$ python3 -q
>>> import numpy as np
>>> np.set_printoptions(suppress=True, linewidth=120)
>>> def tidy(a):
...     return np.round(a, 1) + 0
... 
>>> K = np.loadtxt("data.csv", delimiter=",")
>>> print(tidy(K))
[[ 0.  -0.5  0.5 -0.7 -1.6 -0.6]
 [-0.1 -1.3  0.9 -0.6  0.7  0.8]
 [-0.9 -0.9 -1.1  0.8 -0.6  0.5]
 [-0.5 -0.7 -0.3 -0.2  0.8 -1.6]
 [ 0.7 -0.1 -1.3 -1.3  0.1  0.3]
 [-1.6  0.8  0.  -0.9  0.1  0.3]]
>>> tidy(np.trace(K))
np.float64(-2.3)
>>> tidy((K - K.T) / 2)
array([[ 0. , -0.2,  0.7, -0.1, -1.2,  0.5],
       [ 0.2,  0. ,  0.9,  0.1,  0.4,  0. ],
       [-0.7, -0.9,  0. ,  0.5,  0.4,  0.2],
       [ 0.1, -0.1, -0.5,  0. ,  1. , -0.3],
       [ 1.2, -0.4, -0.4, -1. ,  0. ,  0.1],
       [-0.5,  0. , -0.2,  0.3, -0.1,  0. ]])
>>> np.allclose(K @ K.T, K.T @ K)
True
>>> tidy((K + K.T) / 2)
array([[ 0. , -0.3, -0.2, -0.6, -0.4, -1.1],
       [-0.3, -1.3,  0. , -0.6,  0.3,  0.8],
       [-0.2,  0. , -1.1,  0.2, -0.9,  0.3],
       [-0.6, -0.6,  0.2, -0.2, -0.3, -1.2],
       [-0.4,  0.3, -0.9, -0.3,  0.1,  0.2],
       [-1.1,  0.8,  0.3, -1.2,  0.2,  0.3]])
>>> tidy(np.linalg.svd(K, compute_uv=False))
array([2., 2., 2., 2., 2., 2.])
>>> tidy(np.linalg.pinv(K))
array([[ 0. ,  0. , -0.2, -0.1,  0.2, -0.4],
       [-0.1, -0.3, -0.2, -0.2,  0. ,  0.2],
       [ 0.1,  0.2, -0.3, -0.1, -0.3,  0. ],
       [-0.2, -0.1,  0.2, -0.1, -0.3, -0.2],
       [-0.4,  0.2, -0.1,  0.2,  0. ,  0. ],
       [-0.1,  0.2,  0.1, -0.4,  0.1,  0.1]])
>>> rng = np.random.default_rng(217)
>>> idx = rng.permutation(6)
>>> print(idx)
[4 2 5 3 1 0]
>>> A2 = K[idx][:, idx]
>>> np.allclose(A2, K)
False
>>> print(tidy(np.diag(A2)))
[ 0.1 -1.1  0.3 -0.2 -1.3  0. ]
>>> W0 = np.load("out13.npy")
>>> tidy(W0)
array([[-1.3, -0.8, -0.1, -0.9, -0.9],
       [ 0.8, -0.1, -1.2, -1.3,  0.5],
       [-0.3,  1.7,  0.5, -0.8, -0.3],
       [ 1.3, -0.3,  0.6, -0.3, -1.3],
       [ 0.1, -0.6,  1.4, -0.8,  1. ]])
>>> vec = np.array([0, 2, 1, 3, 2])
>>> target = W0 @ vec
>>> tidy(target)
array([-6.3, -4.4,  0.8, -3.5, -0.1])
>>> tidy(np.linalg.solve(W0, target + W0[:, 1]))
array([0., 3., 1., 3., 2.])
>>> tidy(np.linalg.solve(W0, target))
array([0., 2., 1., 3., 2.])
>>> tidy(np.linalg.solve(W0, W0[:, 4]))
array([0., 0., 0., 0., 1.])
>>> q, Rm = np.linalg.qr(W0)
>>> tidy(np.trace(q @ q.T))
np.float64(5.0)
>>> tidy(np.abs(np.diag(Rm)))
array([2., 2., 2., 2., 2.])
>>> print(tidy(abs(Rm[0, 0])), tidy(np.linalg.norm(W0[:, 0])))
2.0 2.0
>>> tidy(q)
array([[-0.6, -0.4, -0.1, -0.5, -0.5],
       [ 0.4,  0. , -0.6, -0.7,  0.2],
       [-0.2,  0.8,  0.3, -0.4, -0.2],
       [ 0.6, -0.2,  0.3, -0.1, -0.7],
       [ 0. , -0.3,  0.7, -0.4,  0.5]])
>>> q.shape, Rm.shape
((5, 5), (5, 5))
>>> tidy(q @ Rm)
array([[-1.3, -0.8, -0.1, -0.9, -0.9],
       [ 0.8, -0.1, -1.2, -1.3,  0.5],
       [-0.3,  1.7,  0.5, -0.8, -0.3],
       [ 1.3, -0.3,  0.6, -0.3, -1.3],
       [ 0.1, -0.6,  1.4, -0.8,  1. ]])
>>> tidy(np.einsum("ij,ji->", W0, W0))
np.float64(-4.1)
>>> tidy(np.linalg.det(W0[::-1]))
np.float64(32.0)
>>> tidy(np.linalg.eigvals(W0))
array([-1.4+1.5j, -1.4-1.5j,  2. +0.j ,  0.3+2.j ,  0.3-2.j ])
>>> A2 = np.linalg.inv(W0)
>>> tidy(np.linalg.inv(A2))
array([[-1.3, -0.8, -0.1, -0.9, -0.9],
       [ 0.8, -0.1, -1.2, -1.3,  0.5],
       [-0.3,  1.7,  0.5, -0.8, -0.3],
       [ 1.3, -0.3,  0.6, -0.3, -1.3],
       [ 0.1, -0.6,  1.4, -0.8,  1. ]])
>>> tidy(np.linalg.cond(W0))
np.float64(1.0)
>>> print(tidy(np.linalg.slogdet(W0)[0]))
1.0
>>> (np.abs(A2) > 1e-9).astype(int)
array([[1, 1, 1, 1, 1],
       [1, 1, 1, 1, 1],
       [1, 1, 1, 1, 1],
       [1, 1, 1, 1, 1],
       [1, 1, 1, 1, 1]])
>>> print(np.allclose(A2, W0.T))
False
>>> tidy(A2)
array([[-0.3,  0.2, -0.1,  0.3,  0. ],
       [-0.2,  0. ,  0.4, -0.1, -0.1],
       [ 0. , -0.3,  0.1,  0.2,  0.3],
       [-0.2, -0.3, -0.2, -0.1, -0.2],
       [-0.2,  0.1, -0.1, -0.3,  0.3]])
>>> X = np.load("dump.npy")
>>> X
array([[ 9.,  2.,  4.,  2.,  4.,  6.],
       [ 2.,  6.,  2.,  1.,  2.,  3.],
       [ 4.,  2.,  9.,  2.,  4.,  6.],
       [ 2.,  1.,  2.,  6.,  2.,  3.],
       [ 4.,  2.,  4.,  2.,  9.,  6.],
       [ 6.,  3.,  6.,  3.,  6., 14.]])
>>> # symmetric
>>> theta = np.radians(120)
>>> Rm = np.eye(6)
>>> Rm[0, 0] = Rm[3, 3] = np.cos(theta)
>>> Rm[0, 3], Rm[3, 0] = -np.sin(theta), np.sin(theta)
>>> tidy(Rm)
array([[-0.5,  0. ,  0. , -0.9,  0. ,  0. ],
       [ 0. ,  1. ,  0. ,  0. ,  0. ,  0. ],
       [ 0. ,  0. ,  1. ,  0. ,  0. ,  0. ],
       [ 0.9,  0. ,  0. , -0.5,  0. ,  0. ],
       [ 0. ,  0. ,  0. ,  0. ,  1. ,  0. ],
       [ 0. ,  0. ,  0. ,  0. ,  0. ,  1. ]])
>>> A2 = X @ Rm.T
>>> np.allclose(X @ X.T, A2 @ A2.T)
True
>>> tidy(np.linalg.svd(X, compute_uv=False)), tidy(np.linalg.svd(A2, compute_uv=False))
(array([28.,  5.,  5.,  5.,  5.,  5.]), array([28.,  5.,  5.,  5.,  5.,  5.]))
>>> idx = rng.permutation(6)
>>> A2 = X[:, idx] * rng.choice([-1, 1], 6)
>>> A2
array([[ 4.,  2.,  4.,  6., -9., -2.],
       [ 2.,  6.,  2.,  3., -2., -1.],
       [ 4.,  2.,  9.,  6., -4., -2.],
       [ 2.,  1.,  2.,  3., -2., -6.],
       [ 9.,  2.,  4.,  6., -4., -2.],
       [ 6.,  3.,  6., 14., -6., -3.]])
>>> Uu, _, vt = np.linalg.svd(X.T @ A2)
>>> print(idx)
[4 1 2 5 0 3]
>>> tidy(Uu @ vt)
array([[ 0.,  0.,  0.,  0., -1.,  0.],
       [ 0.,  1.,  0.,  0.,  0.,  0.],
       [ 0.,  0.,  1.,  0.,  0.,  0.],
       [ 0.,  0.,  0.,  0.,  0., -1.],
       [ 1.,  0.,  0.,  0.,  0.,  0.],
       [ 0.,  0.,  0.,  1.,  0.,  0.]])
>>> ev, V = np.linalg.eigh(X)
>>> print(np.abs(V[:, -1]).round(6).argmax())
5
>>> tidy(V.T @ V)
array([[1., 0., 0., 0., 0., 0.],
       [0., 1., 0., 0., 0., 0.],
       [0., 0., 1., 0., 0., 0.],
       [0., 0., 0., 1., 0., 0.],
       [0., 0., 0., 0., 1., 0.],
       [0., 0., 0., 0., 0., 1.]])
>>> tidy(np.linalg.eigvalsh(X @ X))
array([ 25.,  25.,  25.,  25.,  25., 784.])
>>> tidy(ev)
array([ 5.,  5.,  5.,  5.,  5., 28.])
>>> np.unique(ev.round(6) + 0, return_counts=True)[1]
array([5, 1])
>>> ev.sum(), np.trace(X)
(np.float64(53.0), np.float64(53.0))
>>> arr = np.load("run13.npy")
>>> arr
array([[  1,   2,  -3,  -3,  -1],
       [ -2,   5,   0,   0,   2],
       [ -1,   4,  -3,   1,   4],
       [  2,   2,  -4,   4,   3],
       [  5,   2,  -4,   2,   0],
       [  8,  -1,  -3,   0,   0],
       [  5,  -2,  -5,  -1,   3],
       [  4,   1,  -4,   0,   6],
       [  5,  -1,  -1,  -3,   6],
       [  8,  -2,  -2,  -5,   3],
       [ 11,  -2,  -4,  -7,   4],
       [ 14,  -1,  -6,  -6,   7],
       [ 14,   2,  -4,  -6,   4],
       [ 15,  -1,  -3,  -8,   3],
       [ 18,  -4,  -2, -11,   4],
       [ 21,  -6,  -1,  -9,   7]])
>>> A2 = arr[0, 0] * arr[1:] - np.outer(arr[1:, 0], arr[0])
>>> print(A2)
[[  0   9  -6  -6   0]
 [  0   6  -6  -2   3]
 [  0  -2   2  10   5]
 [  0  -8  11  17   5]
 [  0 -17  21  24   8]
 [  0 -12  10  14   8]
 [  0  -7   8  12  10]
 [  0 -11  14  12  11]
 [  0 -18  22  19  11]
 [  0 -24  29  26  15]
 [  0 -29  36  36  21]
 [  0 -26  38  36  18]
 [  0 -31  42  37  18]
 [  0 -40  52  43  22]
 [  0 -48  62  54  28]]
>>> np.linalg.matrix_rank(A2), np.linalg.matrix_rank(arr)
(np.int64(4), np.int64(5))
>>> np.flatnonzero(~A2.round(6).any(axis=1))
array([], dtype=int64)
>>> tidy(np.linalg.norm(arr) ** 2 / np.linalg.norm(arr, 2) ** 2)
np.float64(1.1)
>>> tidy(np.linalg.norm(arr[12], 1)), tidy(np.linalg.norm(arr[12], np.inf))
(np.float64(30.0), np.float64(14.0))
>>> tidy(np.linalg.norm(arr, axis=0))
array([41.6, 11.2, 13.7, 21.3, 16.6])
>>> print(tidy(np.linalg.norm(arr[12] - arr[1])))
17.9
>>> tidy(np.linalg.norm(arr, 2))
np.float64(49.2)
>>> vec = np.array([0, 1, 3, 0, 1])
>>> target = arr @ vec
>>> print(tidy(np.linalg.lstsq(arr, target)[0]))
[0. 1. 3. 0. 1.]
>>> target = target + 0.3 * rng.normal(size=16)
>>> tidy(target)
array([ -8.3,   7.5,  -1.4,  -6.5, -10.1, -10.4, -13.9,  -5.2,   2.2,  -5. , -10.5, -12.2,  -6. ,  -6.6,  -6.1,  -2.4])
>>> b, *_ = np.linalg.lstsq(arr, target)
>>> b.round()
array([0., 1., 3., 0., 1.])
>>> tidy(arr.T @ (target - arr @ b))
array([0., 0., 0., 0., 0.])
>>> print(tidy(b))
[0. 1. 3. 0. 1.]
>>> print(tidy(np.linalg.norm(target - arr @ b)))
1.1
>>> W1 = np.array([[-2, -2, -2, 2, -1],
...     [2, -1, -2, -2, 1],
...     [-2, 0, 1, 2, -1],
...     [-1, -1, 1, 1, 2],
...     [-2, 1, -2, 2, 1]])
>>> b = np.array([1, 8, 2, 8, 0])
>>> H = np.maximum(arr @ W1 + b, 0)
>>> H
array([[14,  6,  0,  0,  0],
       [11,  9,  0,  0,  9],
       [ 8,  9,  0,  1, 14],
       [ 0,  1,  0, 10, 15],
       [ 1,  0,  0,  8,  5],
       [ 0,  0,  0, 20,  0],
       [ 0,  4,  0, 17,  0],
       [ 0,  5,  0, 18,  7],
       [ 0,  8,  0, 27,  0],
       [ 0,  2,  0, 25,  0],
       [ 0,  0,  0, 27,  0],
       [ 0,  0,  0, 34,  0],
       [ 0,  0,  0, 26,  0],
       [ 0,  0,  0, 32,  0],
       [ 0,  0,  0, 45,  0],
       [ 0,  0,  0, 65,  0]])
>>> (H > 0).astype(int)
array([[1, 1, 0, 0, 0],
       [1, 1, 0, 0, 1],
       [1, 1, 0, 1, 1],
       [0, 1, 0, 1, 1],
       [1, 0, 0, 1, 1],
       [0, 0, 0, 1, 0],
       [0, 1, 0, 1, 0],
       [0, 1, 0, 1, 1],
       [0, 1, 0, 1, 0],
       [0, 1, 0, 1, 0],
       [0, 0, 0, 1, 0],
       [0, 0, 0, 1, 0],
       [0, 0, 0, 1, 0],
       [0, 0, 0, 1, 0],
       [0, 0, 0, 1, 0],
       [0, 0, 0, 1, 0]])
>>> np.linalg.matrix_rank(H)
np.int64(4)
>>> tidy((H > 0).mean(axis=0))
array([0.2, 0.5, 0. , 0.9, 0.3])
>>> basis = np.array([[5, -3, 3], [-4, 2, 3], [4, -5, 5], [-1, 3, 3], [4, 5, -4]])
>>> print((H @ basis).round(6).argmax(axis=1))
[2 0 1 1 1 1 2 1 2 2 1 1 1 1 1 1]
>>> H @ basis
array([[ 46, -30,  60],
       [ 55,  30,  24],
       [ 59,  67,  -2],
       [ 46, 107, -27],
       [ 17,  46,   7],
       [-20,  60,  60],
       [-33,  59,  63],
       [-10,  99,  41],
       [-59,  97, 105],
       [-33,  79,  81],
       [-27,  81,  81],
       [-34, 102, 102],
       [-26,  78,  78],
       [-32,  96,  96],
       [-45, 135, 135],
       [-65, 195, 195]])
>>> F = np.triu(rng.random((8, 8)) < 0.3, 1).astype(int)
>>> F = F + F.T
>>> print(F)
[[0 0 1 0 0 0 0 0]
 [0 0 0 0 0 0 0 0]
 [1 0 0 0 0 0 1 0]
 [0 0 0 0 0 0 0 1]
 [0 0 0 0 0 1 0 0]
 [0 0 0 0 1 0 0 0]
 [0 0 1 0 0 0 0 0]
 [0 0 0 1 0 0 0 0]]
>>> # 4 blocks once reordered
>>> print([round(float(x), 1) for x in np.linalg.svd(F, compute_uv=False)[:3]])
[1.4, 1.4, 1.0]
>>> print(np.argsort(-np.linalg.norm(F, axis=0).round(6), kind="stable")[:3])
[2 0 3]
>>> F @ F
array([[1, 0, 0, 0, 0, 0, 1, 0],
       [0, 0, 0, 0, 0, 0, 0, 0],
       [0, 0, 2, 0, 0, 0, 0, 0],
       [0, 0, 0, 1, 0, 0, 0, 0],
       [0, 0, 0, 0, 1, 0, 0, 0],
       [0, 0, 0, 0, 0, 1, 0, 0],
       [1, 0, 0, 0, 0, 0, 1, 0],
       [0, 0, 0, 0, 0, 0, 0, 1]])
>>> print(np.trace(F @ F @ F) // 6)
0
>>> L = np.diag(F.sum(axis=1)) - F
>>> print(L)
[[ 1  0 -1  0  0  0  0  0]
 [ 0  0  0  0  0  0  0  0]
 [-1  0  2  0  0  0 -1  0]
 [ 0  0  0  1  0  0  0 -1]
 [ 0  0  0  0  1 -1  0  0]
 [ 0  0  0  0 -1  1  0  0]
 [ 0  0 -1  0  0  0  1  0]
 [ 0  0  0 -1  0  0  0  1]]
>>> round(np.linalg.det(L[1:, 1:]))
0
>>> tidy(np.linalg.eigvalsh(L))
array([0., 0., 0., 0., 1., 2., 2., 3.])
>>> (np.linalg.eigvalsh(L) < 1e-8).sum()
np.int64(4)
>>> np.linalg.matrix_rank(L)
np.int64(4)
>>> M = np.loadtxt("x.csv", delimiter=",")
>>> M
array([[ 0.,  0.,  0., -1., -3., -3.,  0.],
       [ 0.,  0.,  0.,  2., -1.,  0.,  0.],
       [ 0.,  0.,  0.,  0., -3.,  0.,  1.],
       [ 0.,  0., -2.,  3.,  0., -1.,  0.],
       [ 3.,  0.,  0.,  0.,  0.,  0.,  1.],
       [ 0.,  0., -2.,  0.,  3.,  0.,  3.],
       [-3.,  0.,  0.,  0.,  0.,  2.,  0.],
       [ 1.,  0.,  0., -2.,  0.,  0., -1.],
       [ 0., -2.,  2.,  0.,  0.,  0.,  0.]])
>>> P = M @ np.linalg.solve(M.T @ M, M.T)
>>> np.trace(P)
np.float64(7.0)
>>> np.allclose(P @ P, P)
True
>>> q, Rm = np.linalg.qr(M)
>>> tidy(q)
array([[ 0. ,  0. ,  0. ,  0.3,  0.7,  0.5,  0.1],
       [ 0. ,  0. ,  0. , -0.5,  0.1,  0. ,  0.1],
       [ 0. ,  0. ,  0. ,  0. ,  0.6, -0.6,  0.3],
       [ 0. ,  0. ,  0.7, -0.4,  0.2,  0. , -0.5],
       [-0.7,  0. ,  0. , -0.1,  0. , -0.3,  0.2],
       [ 0. ,  0. ,  0.7,  0.4, -0.2,  0. ,  0.5],
       [ 0.7,  0. ,  0. ,  0.1,  0. , -0.4,  0. ],
       [-0.2,  0. ,  0. ,  0.5,  0.1, -0.3, -0.6],
       [ 0. ,  1. ,  0. ,  0. ,  0. ,  0. ,  0. ]])
>>> print(tidy(np.abs(np.diag(Rm))))
[4.4 2.  2.8 3.6 4.8 2.5 2.5]
>>> vec = np.array([2, -3, -3, -2, 2, -3, 3])
>>> target = M @ vec
>>> target
array([  5.,  -6.,  -3.,   3.,   9.,  21., -12.,   3.,   0.])
>>> tidy(np.linalg.solve(M.T @ M, M.T @ target))
array([ 2., -3., -3., -2.,  2., -3.,  3.])
>>> tidy(np.linalg.lstsq(M, target)[0])
array([ 2., -3., -3., -2.,  2., -3.,  3.])
>>> target = target + 0.3 * rng.normal(size=9)
>>> tidy(target)
array([  5.3,  -5.8,  -2.9,   2.7,   9. ,  21.3, -11.9,   2.8,   0.2])
>>> b, *_ = np.linalg.lstsq(M, target)
>>> print(tidy(np.linalg.norm(target - M @ b)))
0.3
>>> tidy(b)
array([ 1.9, -2.9, -2.8, -2. ,  2. , -3.1,  3.2])
>>> print(b.round())
[ 2. -3. -3. -2.  2. -3.  3.]
>>> theta = np.radians(60)
>>> Rm = np.eye(5)
>>> Rm[0, 0] = Rm[4, 4] = np.cos(theta)
>>> Rm[0, 4], Rm[4, 0] = -np.sin(theta), np.sin(theta)
>>> print(tidy(Rm))
[[ 0.5  0.   0.   0.  -0.9]
 [ 0.   1.   0.   0.   0. ]
 [ 0.   0.   1.   0.   0. ]
 [ 0.   0.   0.   1.   0. ]
 [ 0.9  0.   0.   0.   0.5]]
>>> A2 = arr @ Rm.T
>>> np.allclose(arr @ arr.T, A2 @ A2.T)
True
>>> tidy(A2)
array([[  1.4,   2. ,  -3. ,  -3. ,   0.4],
       [ -2.7,   5. ,   0. ,   0. ,  -0.7],
       [ -4. ,   4. ,  -3. ,   1. ,   1.1],
       [ -1.6,   2. ,  -4. ,   4. ,   3.2],
       [  2.5,   2. ,  -4. ,   2. ,   4.3],
       [  4. ,  -1. ,  -3. ,   0. ,   6.9],
       [ -0.1,  -2. ,  -5. ,  -1. ,   5.8],
       [ -3.2,   1. ,  -4. ,   0. ,   6.5],
       [ -2.7,  -1. ,  -1. ,  -3. ,   7.3],
       [  1.4,  -2. ,  -2. ,  -5. ,   8.4],
       [  2. ,  -2. ,  -4. ,  -7. ,  11.5],
       [  0.9,  -1. ,  -6. ,  -6. ,  15.6],
       [  3.5,   2. ,  -4. ,  -6. ,  14.1],
       [  4.9,  -1. ,  -3. ,  -8. ,  14.5],
       [  5.5,  -4. ,  -2. , -11. ,  17.6],
       [  4.4,  -6. ,  -1. ,  -9. ,  21.7]])
